% python3 -q
>>> import numpy as np
>>> np.set_printoptions(suppress=True, linewidth=160)
>>> def rd(a):
...     return np.round(a, 1) + 0
... 
>>> J = 3 * np.eye(4) + np.ones((4, 4))
>>> J
array([[4., 1., 1., 1.],
       [1., 4., 1., 1.],
       [1., 1., 4., 1.],
       [1., 1., 1., 4.]])
>>> rng = np.random.default_rng(484793)
>>> z = rng.permutation(4)
>>> other = J[:, z] * rng.choice([-1, 1], 4)
>>> other
array([[-1.,  1.,  4.,  1.],
       [-1.,  4.,  1.,  1.],
       [-1.,  1.,  1.,  4.],
       [-4.,  1.,  1.,  1.]])
>>> U, _, Vh = np.linalg.svd(J.T @ other)
>>> z
array([3, 1, 0, 2])
>>> x = np.array([2, -2, -2, 2])
>>> target = J @ x
>>> target
array([ 6., -6., -6.,  6.])
>>> rd(np.linalg.solve(J, target + J[:, 3]))
array([ 2., -2., -2.,  3.])
>>> rd(np.linalg.solve(J, 3 * target))
array([ 6., -6., -6.,  6.])
>>> np.sort(np.abs(np.fft.fft(J[0]))), rd(np.sort(np.linalg.svd(J, compute_uv=False)))
(array([3., 3., 3., 7.]), array([3., 3., 3., 7.]))
>>> J @ (-1.0) ** np.arange(4)
array([ 3., -3.,  3., -3.])
>>> (J @ J)[0]
array([19., 10., 10., 10.])
>>> x = np.array([2, 2, 8, 7])
>>> np.sign((J @ x).round(6))
array([1., 1., 1., 1.])
>>> (J @ x).argmax()
np.int64(2)
>>> np.einsum("ij,j->i", J, x)
array([25., 25., 43., 40.])
>>> J @ np.eye(4)[2]
array([1., 1., 4., 1.])
>>> J @ np.ones(4)
array([7., 7., 7., 7.])
>>> (J * x).sum(axis=1)
array([25., 25., 43., 40.])
>>> np.linalg.norm(J @ x) <= np.linalg.norm(J, 2) * np.linalg.norm(x) + 1e-9
np.True_
>>> hat = np.triu(np.array([[2, 2, 0, 0], [5, 1, 1, 4], [1, 4, 5, 1], [3, 2, 2, 4]]), 1) + np.eye(4)
>>> other = hat @ J @ np.linalg.inv(hat)
>>> rd(np.poly(other))
array([   1.,  -16.,   90., -216.,  189.])
>>> rd(np.linalg.det(other))
np.float64(189.0)
>>> other
array([[ 6., -3.,  6.,  9.],
       [ 6., -3., 12., 18.],
       [ 2., -2.,  7.,  6.],
       [ 1., -1.,  2.,  6.]])
>>> np.trace(other), np.trace(J)
(np.float64(16.0), np.float64(16.0))
>>> z = rng.integers(0, 2, 3)
>>> M = (z[:, None] == z) * 4 + np.eye(3)
>>> M
array([[5., 0., 0.],
       [0., 5., 4.],
       [0., 4., 5.]])
>>> other = np.array([[3, 2, 0], [1, 2, 1]])
>>> basis = np.kron(other, M)
>>> basis
array([[15.,  0.,  0., 10.,  0.,  0.,  0.,  0.,  0.],
       [ 0., 15., 12.,  0., 10.,  8.,  0.,  0.,  0.],
       [ 0., 12., 15.,  0.,  8., 10.,  0.,  0.,  0.],
       [ 5.,  0.,  0., 10.,  0.,  0.,  5.,  0.,  0.],
       [ 0.,  5.,  4.,  0., 10.,  8.,  0.,  5.,  4.],
       [ 0.,  4.,  5.,  0.,  8., 10.,  0.,  4.,  5.]])
